% python3 -q
>>> import numpy as np
>>> import numpy.linalg as la
>>> np.set_printoptions(precision=1, suppress=True, linewidth=100, legacy="1.25")
>>> rnd = lambda a: np.round(a, 1) + 0
>>> J = np.array([[0, 1, 2, 4, 3, 3],
...     [0, 2, 1, 2, 3, 5],
...     [0, 0, 3, 0, 5, 4],
...     [0, 0, 0, 5, 0, 2],
...     [0, 0, 0, 0, 4, 2],
...     [0, 0, 0, 0, 0, 0]])
>>> rnd(la.norm(J, axis=1))
array([6.2, 6.6, 7.1, 5.4, 4.5, 0. ])
>>> rnd(la.norm(J, 2))
11.8
>>> rnd(la.norm(J, axis=0))
array([0. , 2.2, 3.7, 6.7, 7.7, 7.6])
>>> rnd(la.norm(J, 1)), rnd(la.norm(J, np.inf))
(16.0, 13.0)
>>> rnd(la.norm(J, "nuc"))
22.6
>>> J[4] @ J[2]
28
>>> rnd(la.norm(J[4], 1)), rnd(la.norm(J[4], np.inf))
(6.0, 4.0)
>>> left, s, VT = la.svd(J)
>>> rnd(s)
array([11.8,  5.8,  2.2,  1.8,  0.9,  0. ])
>>> Y = left[:, :5] @ np.diag(s[:5]) @ VT[:5]
>>> rnd(la.norm(J - Y) / la.norm(J))
0.0
>>> F = np.loadtxt("sample17.csv", delimiter=",")
>>> F
array([[-1., -1., -1., -2., -2.],
       [ 3.,  1.,  0.,  3.,  0.],
       [ 3.,  3.,  1.,  1., -1.],
       [ 0.,  2.,  1., -3.,  2.],
       [-1., -3.,  1.,  2.,  1.],
       [ 2.,  1., -2.,  0., -1.],
       [ 0., -2., -1.,  3., -2.]])
>>> O, vecs = la.qr(F[:, :3])[0], la.qr(F[:, 3:])[0]
>>> s = la.svd(O.T @ vecs, compute_uv=False)
>>> rnd(np.degrees(np.arccos(s.clip(0, 1))))
array([21. , 44.8])
>>> rnd(la.norm(O @ O.T - vecs @ vecs.T, 2))
1.0
>>> u, g = F[3], F[1]
>>> u @ g
-7.0
>>> p = (u @ g) / (u @ u) * u
>>> rnd(la.norm(u + g) ** 2 + la.norm(u - g) ** 2)
74.0
>>> rnd(p)
array([ 0. , -0.8, -0.4,  1.2, -0.8])
>>> np.outer(u, g)
array([[ 0.,  0.,  0.,  0.,  0.],
       [ 6.,  2.,  0.,  6.,  0.],
       [ 3.,  1.,  0.,  3.,  0.],
       [-9., -3., -0., -9., -0.],
       [ 6.,  2.,  0.,  6.,  0.]])
>>> Y = np.c_[F[:, :4] @ np.array([[3, 5, 4, 2], [5, 0, 1, 5], [3, 5, 5, 2], [3, 4, 0, 1]]), np.array([-1, -4, -1, 5, 4, -3, 2])]
>>> Y
array([[-17., -18., -10., -11.,  -1.],
       [ 23.,  27.,  13.,  14.,  -4.],
       [ 30.,  24.,  20.,  24.,  -1.],
       [  4.,  -7.,   7.,   9.,   5.],
       [ -9.,   8.,  -2., -13.,   4.],
       [  5.,   0.,  -1.,   5.,  -3.],
       [ -4.,   7.,  -7.,  -9.,   2.]])
>>> rnd(la.norm(Y - F @ la.lstsq(F, Y)[0], axis=0))
array([0. , 0. , 0. , 0. , 5.5])
>>> x0 = np.array([1, 5, 0, 5, 1])
>>> target = F @ x0
>>> target
array([-18.,  23.,  22.,  -3.,  -5.,   6.,   3.])
>>> rnd(la.lstsq(F, target)[0])
array([1., 5., 0., 5., 1.])
>>> rnd(la.solve(F.T @ F, F.T @ target))
array([1., 5., 0., 5., 1.])
>>> rng = np.random.default_rng(818686)
>>> target = target + 0.3 * rng.normal(size=7)
>>> rnd(target)
array([-18.2,  23.3,  21.7,  -3.1,  -5.5,   6. ,   2.6])
>>> beta, *_ = la.lstsq(F, target)
>>> [round(float(la.norm(la.solve(F.T @ F + lam * np.eye(5), F.T @ target))), 2) for lam in (0, 1, 10, 100)]
[7.43, 6.04, 4.67, 1.72]
>>> rnd(F.T @ (target - F @ beta))
array([0., 0., 0., 0., 0.])
>>> proj = F @ la.solve(F.T @ F, F.T)
>>> np.trace(proj)
5.0
>>> np.allclose(proj @ proj, proj)
True
>>> rnd(proj @ F[:, 3])
array([-2.,  3.,  1., -3.,  2.,  0.,  3.])
>>> rnd(la.eigvalsh(proj))
array([0., 0., 1., 1., 1., 1., 1.])
>>> rnd(proj)
array([[ 0.9, -0.2,  0.1,  0. ,  0.1,  0.2,  0. ],
       [-0.2,  0.6,  0.2,  0. ,  0.2,  0.3,  0. ],
       [ 0.1,  0.2,  0.9,  0. , -0.1, -0.2,  0. ],
       [ 0. ,  0. ,  0. ,  0.5,  0. ,  0. , -0.5],
       [ 0.1,  0.2, -0.1,  0. ,  0.9, -0.2,  0. ],
       [ 0.2,  0.3, -0.2,  0. , -0.2,  0.8,  0. ],
       [ 0. ,  0. ,  0. , -0.5,  0. ,  0. ,  0.5]])
>>> Y = np.array([[1, 1], [1, -1]])
>>> A = np.kron(Y, np.kron(Y, Y))[rng.permutation(8)][:6]
>>> A
array([[ 1,  1,  1,  1, -1, -1, -1, -1],
       [ 1,  1, -1, -1, -1, -1,  1,  1],
       [ 1, -1, -1,  1,  1, -1, -1,  1],
       [ 1, -1,  1, -1, -1,  1, -1,  1],
       [ 1, -1,  1, -1,  1, -1,  1, -1],
       [ 1, -1, -1,  1, -1,  1,  1, -1]])
>>> Y = A[0, 0] * A[1:] - np.outer(A[1:, 0], A[0])
>>> Y
array([[ 0,  0, -2, -2,  0,  0,  2,  2],
       [ 0, -2, -2,  0,  2,  0,  0,  2],
       [ 0, -2,  0, -2,  0,  2,  0,  2],
       [ 0, -2,  0, -2,  2,  0,  2,  0],
       [ 0, -2, -2,  0,  0,  2,  2,  0]])
>>> np.flatnonzero(~Y.round(6).any(axis=1))
array([], dtype=int64)
